$ ipython --no-banner

In [1]: import numpy as np

In [2]: np.set_printoptions(suppress=True, linewidth=140)

In [3]: W0 = np.loadtxt("run4.csv", delimiter=",")

In [4]: W0.round(3)
Out[4]: 
array([[0.346, 0.308, 0.346],
       [0.391, 0.391, 0.217],
       [0.214, 0.643, 0.143]])

In [5]: # rows sum to 1

In [6]: theta = np.radians(135)

In [7]: Rm = np.eye(3)

In [8]: Rm[0, 0] = Rm[2, 2] = np.cos(theta)

In [9]: Rm[0, 2], Rm[2, 0] = -np.sin(theta), np.sin(theta)

In [10]: Rm.round(3)
Out[10]: 
array([[-0.707,  0.   , -0.707],
       [ 0.   ,  1.   ,  0.   ],
       [ 0.707,  0.   , -0.707]])

In [11]: A2 = W0 @ Rm.T

In [12]: np.allclose(W0 @ W0.T, A2 @ A2.T)
Out[12]: True

In [13]: np.allclose(np.linalg.norm(W0, axis=1), np.linalg.norm(A2, axis=1))
Out[13]: True

In [14]: J = np.load("arr.npy")

In [15]: J
Out[15]: 
array([[2, 2, 1],
       [2, 2, 2],
       [1, 2, 2]])

In [16]: # symmetric

In [17]: try:
    ...:     np.linalg.cholesky(J)
    ...: except np.linalg.LinAlgError as e:
    ...:     print("failed:", e)
    ...: 
failed: Matrix is not positive definite

In [18]: [round(float(np.linalg.det(J[:i, :i])), 2) + 0 for i in range(1, 4)]
Out[18]: [2.0, 0.0, -2.0]

In [19]: np.round(np.linalg.norm(J, axis=1), 3)
Out[19]: array([3.   , 3.464, 3.   ])

In [20]: J[0] @ J[2]
Out[20]: np.int64(8)

In [21]: np.linalg.norm(J, axis=1).argmax()
Out[21]: np.int64(1)

In [22]: round(float(np.linalg.norm(J, "nuc")), 3)
Out[22]: 6.745

In [23]: w, vecs = np.linalg.eig(J)

In [24]: np.round(np.sort(np.linalg.eigvals(J @ J)), 3)
Out[24]: array([ 0.139,  1.   , 28.861])

In [25]: np.round(J @ vecs[:, 0] - w[0] * vecs[:, 0], 3) + 0
Out[25]: array([0., 0., 0.])

In [26]: round(float(np.prod(w)), 3)
Out[26]: -2.0

In [27]: np.round(np.sort(np.linalg.eigvals(J.T)), 3)
Out[27]: array([-0.372,  1.   ,  5.372])

In [28]: w.round(3)
Out[28]: array([ 5.372,  1.   , -0.372])

In [29]: C2 = J.T @ J

In [30]: np.round(np.linalg.svd(J, compute_uv=False) ** 2, 3)
Out[30]: array([28.861,  1.   ,  0.139])

In [31]: (J @ J.T).shape
Out[31]: (3, 3)

In [32]: np.linalg.matrix_rank(C2)
Out[32]: np.int64(3)

In [33]: w, vecs = np.linalg.eigh(J)

In [34]: x0 = np.array([-1, 1, 2])

In [35]: np.round(vecs * np.maximum(w, 0) @ vecs.T, 3)
Out[35]: 
array([[2.077, 1.87 , 1.077],
       [1.87 , 2.219, 1.87 ],
       [1.077, 1.87 , 2.077]])

In [36]: np.abs(J).sum(axis=1).max(), round(np.abs(w).max(), 3)
Out[36]: (np.int64(6), np.float64(5.372))

In [37]: x0 @ J @ x0
Out[37]: np.int64(12)

In [38]: data = np.load("dump.npy")

In [39]: data
Out[39]: 
array([[ 0,  2, -2],
       [ 0,  0, -3],
       [ 0,  0,  0]])

In [40]: # triangular: eigenvalues sit on the diagonal

In [41]: np.argsort(-np.linalg.norm(data, axis=0).round(6), kind="stable")[:3]
Out[41]: array([2, 1, 0])

In [42]: np.linalg.cond(data) > 100
Out[42]: np.True_

In [43]: theta = np.radians(120)

In [44]: Rm = np.eye(3)

In [45]: Rm[0, 0] = Rm[2, 2] = np.cos(theta)

In [46]: Rm[0, 2], Rm[2, 0] = -np.sin(theta), np.sin(theta)

In [47]: Rm.round(3)
Out[47]: 
array([[-0.5  ,  0.   , -0.866],
       [ 0.   ,  1.   ,  0.   ],
       [ 0.866,  0.   , -0.5  ]])

In [48]: A2 = data @ Rm.T

In [49]: np.round(np.linalg.svd(data, compute_uv=False), 3), np.round(np.linalg.svd(A2, compute_uv=False), 3)
Out[49]: (array([3.811, 1.575, 0.   ]), array([3.811, 1.575, 0.   ]))

In [50]: np.round(np.linalg.svd(Rm, compute_uv=False), 3)
Out[50]: array([1., 1., 1.])

In [51]: np.round(Rm.T @ Rm, 3) + 0
Out[51]: 
array([[1., 0., 0.],
       [0., 1., 0.],
       [0., 0., 1.]])

In [52]: np.round(Rm @ Rm.T, 3) + 0
Out[52]: 
array([[1., 0., 0.],
       [0., 1., 0.],
       [0., 0., 1.]])

In [53]: Rm[:, 1] @ Rm[:, 2]
Out[53]: np.float64(0.0)

In [54]: np.abs(np.diag(np.linalg.qr(data)[1])) > 1e-9
Out[54]: array([False, False, False])

In [55]: t3 = np.stack([data, 4 * data, data[::-1]])

In [56]: t3.sum(axis=0)
Out[56]: 
array([[  0,  10, -10],
       [  0,   0, -18],
       [  0,   2,  -2]])

In [57]: np.einsum("bij,cij->bc", t3, t3)
Out[57]: 
array([[ 17,  68,   9],
       [ 68, 272,  36],
       [  9,  36,  17]])

In [58]: t3.shape
Out[58]: (3, 3, 3)

In [59]: (t3 @ data.T).shape
Out[59]: (3, 3, 3)
